$ python -q
>>> import numpy as np
>>> np.set_printoptions(precision=3, suppress=True, linewidth=200, sign=" ")
>>> q, _ = np.linalg.qr(np.array([[-0.4, -0.1, -0.3, -0.5, -1.2, 0.5, 0.4, -0.7, -1.4, 1.9],
...     [1.1, 0.0, 0.2, 0.6, 0.5, 0.0, 2.1, 0.6, 0.7, -1.5],
...     [-0.2, -1.2, 0.6, -0.2, 2.1, -1.9, 1.5, 0.2, -1.6, 0.2],
...     [1.6, 0.7, 1.1, -0.2, -0.6, 1.0, 0.0, -3.7, 0.8, -0.5],
...     [-0.1, 0.7, -0.2, -0.1, 0.9, -1.1, 2.2, 1.1, -1.2, 0.4],
...     [2.2, 0.0, 0.4, -0.4, 0.2, 1.9, -1.9, -0.6, 1.3, 0.3],
...     [-0.4, -1.0, -0.2, -1.0, -1.3, -0.7, 0.1, -1.3, -1.3, 1.6],
...     [0.6, -0.4, 0.4, -0.8, -0.1, 0.8, 0.1, 0.3, -1.1, 0.7],
...     [1.1, -0.5, -1.6, 0.2, -1.2, -1.8, -0.4, 2.3, 1.2, 0.0],
...     [-0.2, -1.1, -0.3, 0.2, -1.2, -1.7, 1.1, -1.9, -0.5, -0.3]]))
>>> mat = q[:, :10]
>>> mat
array([[-0.123, -0.025,  0.111, -0.37 ,  0.214, -0.121,  0.451,  0.399, -0.406, -0.497],
       [ 0.338, -0.054, -0.032,  0.451, -0.001, -0.025,  0.722, -0.114,  0.352, -0.142],
       [-0.061, -0.531, -0.409,  0.161, -0.549,  0.244, -0.096,  0.107, -0.157, -0.339],
       [ 0.492,  0.237, -0.37 , -0.089,  0.403,  0.541, -0.175, -0.056, -0.078, -0.25 ],
       [-0.031,  0.32 ,  0.154, -0.223, -0.45 ,  0.58 ,  0.318,  0.244, -0.012,  0.351],
       [ 0.676, -0.109, -0.065, -0.19 , -0.184, -0.381, -0.121,  0.493,  0.045,  0.228],
       [-0.123, -0.431, -0.019, -0.536,  0.179,  0.167,  0.037,  0.016,  0.671, -0.018],
       [ 0.184, -0.21 , -0.194, -0.411, -0.081, -0.113,  0.282, -0.628, -0.378,  0.282],
       [ 0.338, -0.28 ,  0.784,  0.015, -0.087,  0.22 , -0.173, -0.205, -0.106, -0.231],
       [-0.061, -0.486,  0.031,  0.29 ,  0.456,  0.247,  0.096,  0.273, -0.273,  0.498]])
>>> rng = np.random.default_rng(6924)
>>> z = rng.permutation(10)
>>> z
array([ 3,  8,  4,  5,  0,  6,  7,  2,  1,  9])
>>> M2 = mat[z][:, z]
>>> round(float(np.linalg.det(M2)), 3), round(float(np.linalg.det(mat[z])), 3)
(-1.0, 1.0)
>>> np.round(np.trace(M2), 3)
np.float64(-1.706)
>>> np.allclose(M2, mat)
False
>>> u = np.array([-2, -2, -1])
>>> np.polyval(u, mat[7])
array([-1.437, -0.668, -0.688, -0.516, -0.851, -0.799, -1.723, -0.533, -0.53 , -1.724])
>>> x0 = np.array([0, -1, 3, 1, -2, -2, -2, -1, 1, 1])
>>> np.sort(np.abs(np.degrees(np.angle(np.linalg.eigvals(mat)))))
array([   0.   ,   58.572,   58.572,   84.005,   84.005,  134.711,  134.711,  140.822,  140.822,  180.   ])
>>> np.abs(np.linalg.eigvals(mat))
array([ 1.,  1.,  1.,  1.,  1.,  1.,  1.,  1.,  1.,  1.])
>>> round(np.linalg.norm(x0), 3), np.round(np.linalg.norm(mat @ x0), 3)
(np.float64(5.099), np.float64(5.099))
>>> np.round(mat.T @ (mat @ x0), 3) + 0
array([ 0., -1.,  3.,  1., -2., -2., -2., -1.,  1.,  1.])
